$ ipython --no-banner

In [1]: import numpy as np

In [2]: import numpy.linalg as la

In [3]: np.set_printoptions(suppress=True, linewidth=120)

In [4]: data = np.load("block10.npy")

In [5]: data
Out[5]: 
array([[ 2.995, -2.013,  1.969, -0.037,  0.039],
       [ 2.992, -1.996,  1.962,  0.015,  0.009],
       [ 2.999, -1.96 ,  2.023, -0.009,  0.003],
       [ 3.007, -1.992,  1.99 , -0.002,  0.   ],
       [ 2.999, -1.993,  2.006, -0.032, -0.01 ],
       [ 2.965, -1.999,  2.   ,  0.003,  0.018],
       [ 3.023, -2.036,  2.046,  0.001,  0.023],
       [ 3.019, -2.007,  1.987, -0.002, -0.03 ],
       [-1.015,  1.029,  3.004,  0.016,  2.008],
       [-1.   ,  0.975,  2.965,  0.027,  2.006],
       [-1.013,  0.983,  3.019,  0.011,  2.006],
       [-0.973,  1.019,  2.98 , -0.008,  2.015],
       [-1.013,  1.001,  2.978,  0.041,  2.   ],
       [-1.015,  1.016,  3.006,  0.015,  1.993],
       [-1.007,  0.998,  2.986, -0.003,  2.042],
       [-0.991,  1.028,  2.981, -0.008,  2.016]])

In [6]: vec = np.array([0, 2, 1, 2, 2])

In [7]: target = data @ vec

In [8]: np.round(la.pinv(data) @ data, 3) + 0
Out[8]: 
array([[1., 0., 0., 0., 0.],
       [0., 1., 0., 0., 0.],
       [0., 0., 1., 0., 0.],
       [0., 0., 0., 1., 0.],
       [0., 0., 0., 0., 1.]])

In [9]: np.round(la.lstsq(data, target)[0], 3) + 0
Out[9]: array([0., 2., 1., 2., 2.])

In [10]: rng = np.random.default_rng(6514)

In [11]: target = target + 0.3 * rng.normal(size=16)

In [12]: target.round(3)
Out[12]: 
array([-2.193, -2.379, -1.717, -2.63 , -2.098, -1.88 , -2.414, -2.198,  9.55 ,  9.308,  8.648,  9.414,  8.442,  9.054,
        9.391,  8.785])

In [13]: b, *_ = la.lstsq(data, target)

In [14]: b.round()
Out[14]: array([ 1.,  4.,  1., -4.,  2.])
